In [1]: import numpy as np

In [2]: import numpy.linalg as la

In [3]: np.set_printoptions(precision=3, suppress=True, linewidth=160, sign=" ")

In [4]: rng = np.random.default_rng(45091)

In [5]: t = np.sort(rng.uniform(-2, 2, 11))

In [6]: F = np.c_[t, t ** 2, t ** 3] @ np.array([[-2, 0, 2, -3, 2, -3, -3, 1, -3],
   ...:     [-1, 0, 3, -2, 0, 1, -2, -3, 1],
   ...:     [2, 1, 3, -3, 0, 3, -2, 2, -1]])

In [7]: F
Out[7]: 
array([[ -2.714,  -1.832,  -3.451,   6.172,  -2.447,  -0.328,   4.34 ,  -9.379,   7.   ],
       [ -1.004,  -1.002,  -2.003,   4.005,  -2.001,   0.997,   3.003,  -6.008,   5.005],
       [ -0.647,  -0.821,  -1.706,   3.52 ,  -1.873,   1.222,   2.698,  -5.211,   4.508],
       [  0.01 ,  -0.47 ,  -1.152,   2.534,  -1.555,   1.527,   2.064,  -3.531,   3.407],
       [  0.51 ,  -0.107,  -0.594,   1.294,  -0.949,   1.328,   1.187,  -1.364,   1.756],
       [  0.499,  -0.048,  -0.475,   0.97 ,  -0.727,   1.078,   0.922,  -0.856,   1.271],
       [  0.315,  -0.006,  -0.279,   0.491,  -0.359,   0.553,   0.485,  -0.287,   0.576],
       [ -0.221,   0.001,   0.249,  -0.344,   0.212,  -0.303,  -0.343,   0.075,  -0.308],
       [ -0.761,   0.048,   1.262,  -1.493,   0.725,  -0.813,  -1.445,   0.064,  -1.004],
       [  1.031,   2.996,  18.108, -17.471,   2.883,   6.743, -14.475,   1.199,  -5.243],
       [  5.534,   6.327,  32.943, -31.371,   3.699,  16.853, -25.044,   4.241,  -8.455]])

In [8]: U, sigma, Vh = la.svd(F)

In [9]: V = Vh[:(sigma > 1e-8).sum()]

In [10]: x = F[8] + -1 * F[7] + rng.integers(2) * np.eye(9)[3]

In [11]: x
Out[11]: array([-0.54 ,  0.046,  1.012, -0.149,  0.513, -0.51 , -1.102, -0.011, -0.696])

In [12]: np.round(la.norm(x - V.T @ V @ x), 3)
Out[12]: np.float64(0.815)

In [13]: np.diag(V.T @ V)
Out[13]: array([ 0.316,  0.03 ,  0.394,  0.336,  0.093,  0.585,  0.265,  0.672,  0.31 ])

In [14]: print(la.matrix_rank(np.vstack([F, x])))
4

In [15]: np.allclose(V.T @ V @ x, x)
Out[15]: False

In [16]: r = la.matrix_rank(F)

In [17]: r
Out[17]: np.int64(3)

In [18]: ns = la.svd(F)[2][r:].T

In [19]: [int(la.matrix_rank(F[:, :j + 1])) for j in range(9)]
Out[19]: [1, 2, 3, 3, 3, 3, 3, 3, 3]

In [20]: ns.shape
Out[20]: (9, 6)

In [21]: t = np.radians(180)

In [22]: r_ = np.eye(9)

In [23]: r_[5, 5] = r_[8, 8] = np.cos(t)

In [24]: r_[5, 8], r_[8, 5] = -np.sin(t), np.sin(t)

In [25]: r_.round(3) + 0
Out[25]: 
array([[ 1.,  0.,  0.,  0.,  0.,  0.,  0.,  0.,  0.],
       [ 0.,  1.,  0.,  0.,  0.,  0.,  0.,  0.,  0.],
       [ 0.,  0.,  1.,  0.,  0.,  0.,  0.,  0.,  0.],
       [ 0.,  0.,  0.,  1.,  0.,  0.,  0.,  0.,  0.],
       [ 0.,  0.,  0.,  0.,  1.,  0.,  0.,  0.,  0.],
       [ 0.,  0.,  0.,  0.,  0., -1.,  0.,  0.,  0.],
       [ 0.,  0.,  0.,  0.,  0.,  0.,  1.,  0.,  0.],
       [ 0.,  0.,  0.,  0.,  0.,  0.,  0.,  1.,  0.],
       [ 0.,  0.,  0.,  0.,  0.,  0.,  0.,  0., -1.]])

In [26]: B = F @ r_.T

In [27]: np.abs(B - F).max(axis=0)
Out[27]: array([  0.   ,   0.   ,   0.   ,   0.   ,   0.   ,  33.706,   0.   ,   0.   ,  16.91 ])

In [28]: print(round(float(la.det(r_)), 3), np.trace(r_))
1.0 5.0
